$ ipython --no-banner

In [1]: import numpy as np

In [2]: import numpy.linalg as la

In [3]: np.set_printoptions(precision=2, suppress=True, linewidth=140, sign=" ")

In [4]: def rnd(a):
   ...:     return np.round(a, 2) + 0
   ...: 

In [5]: data = np.loadtxt("arr.csv", delimiter=",")

In [6]: data
Out[6]: 
array([[ 4.,  1.,  1.,  1.,  1.,  1.,  1.,  1.,  1.,  1.,  1.],
       [ 1.,  4.,  1.,  1.,  1.,  1.,  1.,  1.,  1.,  1.,  1.],
       [ 1.,  1.,  4.,  1.,  1.,  1.,  1.,  1.,  1.,  1.,  1.],
       [ 1.,  1.,  1.,  4.,  1.,  1.,  1.,  1.,  1.,  1.,  1.],
       [ 1.,  1.,  1.,  1.,  4.,  1.,  1.,  1.,  1.,  1.,  1.],
       [ 1.,  1.,  1.,  1.,  1.,  4.,  1.,  1.,  1.,  1.,  1.],
       [ 1.,  1.,  1.,  1.,  1.,  1.,  4.,  1.,  1.,  1.,  1.],
       [ 1.,  1.,  1.,  1.,  1.,  1.,  1.,  4.,  1.,  1.,  1.],
       [ 1.,  1.,  1.,  1.,  1.,  1.,  1.,  1.,  4.,  1.,  1.],
       [ 1.,  1.,  1.,  1.,  1.,  1.,  1.,  1.,  1.,  4.,  1.],
       [ 1.,  1.,  1.,  1.,  1.,  1.,  1.,  1.,  1.,  1.,  4.]])

In [7]: # equal to its transpose

In [8]: data @ np.ones(11)
Out[8]: array([ 14.,  14.,  14.,  14.,  14.,  14.,  14.,  14.,  14.,  14.,  14.])

In [9]: rnd(np.fft.fft(data[0]))
Out[9]: array([ 14.+0.j,   3.+0.j,   3.+0.j,   3.+0.j,   3.+0.j,   3.+0.j,   3.+0.j,   3.+0.j,   3.+0.j,   3.+0.j,   3.+0.j])

In [10]: data @ (-1.0) ** np.arange(11)
Out[10]: array([ 4., -2.,  4., -2.,  4., -2.,  4., -2.,  4., -2.,  4.])

In [11]: rnd(np.sort(np.abs(np.fft.fft(data[0])))), rnd(np.sort(la.svd(data, compute_uv=False)))
Out[11]: 
(array([  3.,   3.,   3.,   3.,   3.,   3.,   3.,   3.,   3.,   3.,  14.]),
 array([  3.,   3.,   3.,   3.,   3.,   3.,   3.,   3.,   3.,   3.,  14.]))

In [12]: x0 = np.ones(11)

In [13]: for _ in range(3):
    ...:     x0 = data @ x0
    ...:     x0 /= la.norm(x0)
    ...:     print(round(x0 @ data @ x0, 2))
    ...: 
14.0
14.0
14.0

In [14]: rnd(la.eigvalsh(data)[-1])
Out[14]: np.float64(14.0)

In [15]: rnd(x0)
Out[15]: array([ 0.3,  0.3,  0.3,  0.3,  0.3,  0.3,  0.3,  0.3,  0.3,  0.3,  0.3])

In [16]: vals, evecs = la.eigh(data)

In [17]: x0 = np.array([0, 1, 2, 1, 3, 2, 0, 1, 0, 2, 2])

In [18]: rnd(la.eigvalsh(data[1:, 1:]))
Out[18]: array([  3.,   3.,   3.,   3.,   3.,   3.,   3.,   3.,   3.,  13.])

In [19]: np.abs(data).sum(axis=1).max(), np.abs(vals).max()
Out[19]: (np.float64(14.0), np.float64(14.0))

In [20]: M2 = la.inv(data)

In [21]: rnd(data @ M2)
Out[21]: 
array([[ 1.,  0.,  0.,  0.,  0.,  0.,  0.,  0.,  0.,  0.,  0.],
       [ 0.,  1.,  0.,  0.,  0.,  0.,  0.,  0.,  0.,  0.,  0.],
       [ 0.,  0.,  1.,  0.,  0.,  0.,  0.,  0.,  0.,  0.,  0.],
       [ 0.,  0.,  0.,  1.,  0.,  0.,  0.,  0.,  0.,  0.,  0.],
       [ 0.,  0.,  0.,  0.,  1.,  0.,  0.,  0.,  0.,  0.,  0.],
       [ 0.,  0.,  0.,  0.,  0.,  1.,  0.,  0.,  0.,  0.,  0.],
       [ 0.,  0.,  0.,  0.,  0.,  0.,  1.,  0.,  0.,  0.,  0.],
       [ 0.,  0.,  0.,  0.,  0.,  0.,  0.,  1.,  0.,  0.,  0.],
       [ 0.,  0.,  0.,  0.,  0.,  0.,  0.,  0.,  1.,  0.,  0.],
       [ 0.,  0.,  0.,  0.,  0.,  0.,  0.,  0.,  0.,  1.,  0.],
       [ 0.,  0.,  0.,  0.,  0.,  0.,  0.,  0.,  0.,  0.,  1.]])

In [22]: rnd(la.cond(data))
Out[22]: np.float64(4.67)

In [23]: rnd(la.det(data) * M2)
Out[23]: 
array([[255879., -19683., -19683., -19683., -19683., -19683., -19683., -19683., -19683., -19683., -19683.],
       [-19683., 255879., -19683., -19683., -19683., -19683., -19683., -19683., -19683., -19683., -19683.],
       [-19683., -19683., 255879., -19683., -19683., -19683., -19683., -19683., -19683., -19683., -19683.],
       [-19683., -19683., -19683., 255879., -19683., -19683., -19683., -19683., -19683., -19683., -19683.],
       [-19683., -19683., -19683., -19683., 255879., -19683., -19683., -19683., -19683., -19683., -19683.],
       [-19683., -19683., -19683., -19683., -19683., 255879., -19683., -19683., -19683., -19683., -19683.],
       [-19683., -19683., -19683., -19683., -19683., -19683., 255879., -19683., -19683., -19683., -19683.],
       [-19683., -19683., -19683., -19683., -19683., -19683., -19683., 255879., -19683., -19683., -19683.],
       [-19683., -19683., -19683., -19683., -19683., -19683., -19683., -19683., 255879., -19683., -19683.],
       [-19683., -19683., -19683., -19683., -19683., -19683., -19683., -19683., -19683., 255879., -19683.],
       [-19683., -19683., -19683., -19683., -19683., -19683., -19683., -19683., -19683., -19683., 255879.]])

In [24]: rnd(la.inv(M2))
Out[24]: 
array([[ 4.,  1.,  1.,  1.,  1.,  1.,  1.,  1.,  1.,  1.,  1.],
       [ 1.,  4.,  1.,  1.,  1.,  1.,  1.,  1.,  1.,  1.,  1.],
       [ 1.,  1.,  4.,  1.,  1.,  1.,  1.,  1.,  1.,  1.,  1.],
       [ 1.,  1.,  1.,  4.,  1.,  1.,  1.,  1.,  1.,  1.,  1.],
       [ 1.,  1.,  1.,  1.,  4.,  1.,  1.,  1.,  1.,  1.,  1.],
       [ 1.,  1.,  1.,  1.,  1.,  4.,  1.,  1.,  1.,  1.,  1.],
       [ 1.,  1.,  1.,  1.,  1.,  1.,  4.,  1.,  1.,  1.,  1.],
       [ 1.,  1.,  1.,  1.,  1.,  1.,  1.,  4.,  1.,  1.,  1.],
       [ 1.,  1.,  1.,  1.,  1.,  1.,  1.,  1.,  4.,  1.,  1.],
       [ 1.,  1.,  1.,  1.,  1.,  1.,  1.,  1.,  1.,  4.,  1.],
       [ 1.,  1.,  1.,  1.,  1.,  1.,  1.,  1.,  1.,  1.,  4.]])

In [25]: (np.abs(M2) > 1e-9).astype(int)
Out[25]: 
array([[ 1,  1,  1,  1,  1,  1,  1,  1,  1,  1,  1],
       [ 1,  1,  1,  1,  1,  1,  1,  1,  1,  1,  1],
       [ 1,  1,  1,  1,  1,  1,  1,  1,  1,  1,  1],
       [ 1,  1,  1,  1,  1,  1,  1,  1,  1,  1,  1],
       [ 1,  1,  1,  1,  1,  1,  1,  1,  1,  1,  1],
       [ 1,  1,  1,  1,  1,  1,  1,  1,  1,  1,  1],
       [ 1,  1,  1,  1,  1,  1,  1,  1,  1,  1,  1],
       [ 1,  1,  1,  1,  1,  1,  1,  1,  1,  1,  1],
       [ 1,  1,  1,  1,  1,  1,  1,  1,  1,  1,  1],
       [ 1,  1,  1,  1,  1,  1,  1,  1,  1,  1,  1],
       [ 1,  1,  1,  1,  1,  1,  1,  1,  1,  1,  1]])

In [26]: rnd(la.slogdet(data)[0])
Out[26]: np.float64(1.0)

In [27]: rnd(la.det(data) * la.det(M2))
Out[27]: np.float64(1.0)

In [28]: np.allclose(M2, data.T)
Out[28]: False

In [29]: F = np.load("mat.npy")

In [30]: rnd(F)
Out[30]: 
array([[ 0.  , -1.52,  0.15,  0.15, -1.03,  0.45,  1.4 , -1.61, -0.91],
       [ 0.69,  0.51,  0.88,  1.34,  1.  , -0.16, -0.44, -0.14, -2.11],
       [-0.69, -0.05,  0.13,  0.25, -1.98, -0.7 , -0.01,  1.73, -1.03],
       [ 0.  , -0.76, -1.09,  1.54,  0.73,  1.19,  1.02,  1.34,  0.3 ],
       [-0.69,  0.86,  1.76,  0.55,  0.27, -0.61,  1.79,  0.13,  0.86],
       [-0.69, -0.05,  0.34, -1.98,  0.99,  0.98,  0.72,  0.82, -1.17],
       [ 1.51,  1.69, -1.22, -0.42, -0.52, -0.13,  1.33, -0.07, -0.39],
       [ 2.2 , -1.14,  1.2 , -0.52, -0.11, -0.11,  0.04,  0.94,  0.49],
       [-0.14, -0.98, -0.93, -0.27,  1.07, -2.35,  0.58,  0.14, -0.28]])

In [31]: rnd(F.T @ F)
Out[31]: 
array([[ 9.,  0.,  0.,  0.,  0.,  0.,  0.,  0.,  0.],
       [ 0.,  9.,  0.,  0.,  0.,  0.,  0.,  0.,  0.],
       [ 0.,  0.,  9.,  0.,  0.,  0.,  0.,  0.,  0.],
       [ 0.,  0.,  0.,  9.,  0.,  0.,  0.,  0.,  0.],
       [ 0.,  0.,  0.,  0.,  9.,  0.,  0.,  0.,  0.],
       [ 0.,  0.,  0.,  0.,  0.,  9.,  0.,  0.,  0.],
       [ 0.,  0.,  0.,  0.,  0.,  0.,  9.,  0.,  0.],
       [ 0.,  0.,  0.,  0.,  0.,  0.,  0.,  9.,  0.],
       [ 0.,  0.,  0.,  0.,  0.,  0.,  0.,  0.,  9.]])

In [32]: rnd(la.norm(F, axis=0))
Out[32]: array([ 3.,  3.,  3.,  3.,  3.,  3.,  3.,  3.,  3.])

In [33]: rnd(F @ F.T)
Out[33]: 
array([[ 9.,  0.,  0.,  0.,  0.,  0.,  0.,  0.,  0.],
       [ 0.,  9.,  0.,  0.,  0.,  0.,  0.,  0.,  0.],
       [ 0.,  0.,  9.,  0.,  0.,  0.,  0.,  0.,  0.],
       [ 0.,  0.,  0.,  9.,  0.,  0.,  0.,  0.,  0.],
       [ 0.,  0.,  0.,  0.,  9.,  0.,  0.,  0.,  0.],
       [ 0.,  0.,  0.,  0.,  0.,  9.,  0.,  0.,  0.],
       [ 0.,  0.,  0.,  0.,  0.,  0.,  9.,  0.,  0.],
       [ 0.,  0.,  0.,  0.,  0.,  0.,  0.,  9.,  0.],
       [ 0.,  0.,  0.,  0.,  0.,  0.,  0.,  0.,  9.]])

In [34]: left, sv = la.svd(F)
ValueError: too many values to unpack (expected 2)


In [35]: left, sv, vt = la.svd(F, full_matrices=False)

In [36]: rnd(np.cumsum(sv ** 2) / np.sum(sv ** 2))
Out[36]: array([ 0.11,  0.22,  0.33,  0.44,  0.56,  0.67,  0.78,  0.89,  1.  ])

In [37]: np.allclose(left * sv @ vt, F)
Out[37]: True

In [38]: rnd(vt @ vt.T)
Out[38]: 
array([[ 1.,  0.,  0.,  0.,  0.,  0.,  0.,  0.,  0.],
       [ 0.,  1.,  0.,  0.,  0.,  0.,  0.,  0.,  0.],
       [ 0.,  0.,  1.,  0.,  0.,  0.,  0.,  0.,  0.],
       [ 0.,  0.,  0.,  1.,  0.,  0.,  0.,  0.,  0.],
       [ 0.,  0.,  0.,  0.,  1.,  0.,  0.,  0.,  0.],
       [ 0.,  0.,  0.,  0.,  0.,  1.,  0.,  0.,  0.],
       [ 0.,  0.,  0.,  0.,  0.,  0.,  1.,  0.,  0.],
       [ 0.,  0.,  0.,  0.,  0.,  0.,  0.,  1.,  0.],
       [ 0.,  0.,  0.,  0.,  0.,  0.,  0.,  0.,  1.]])
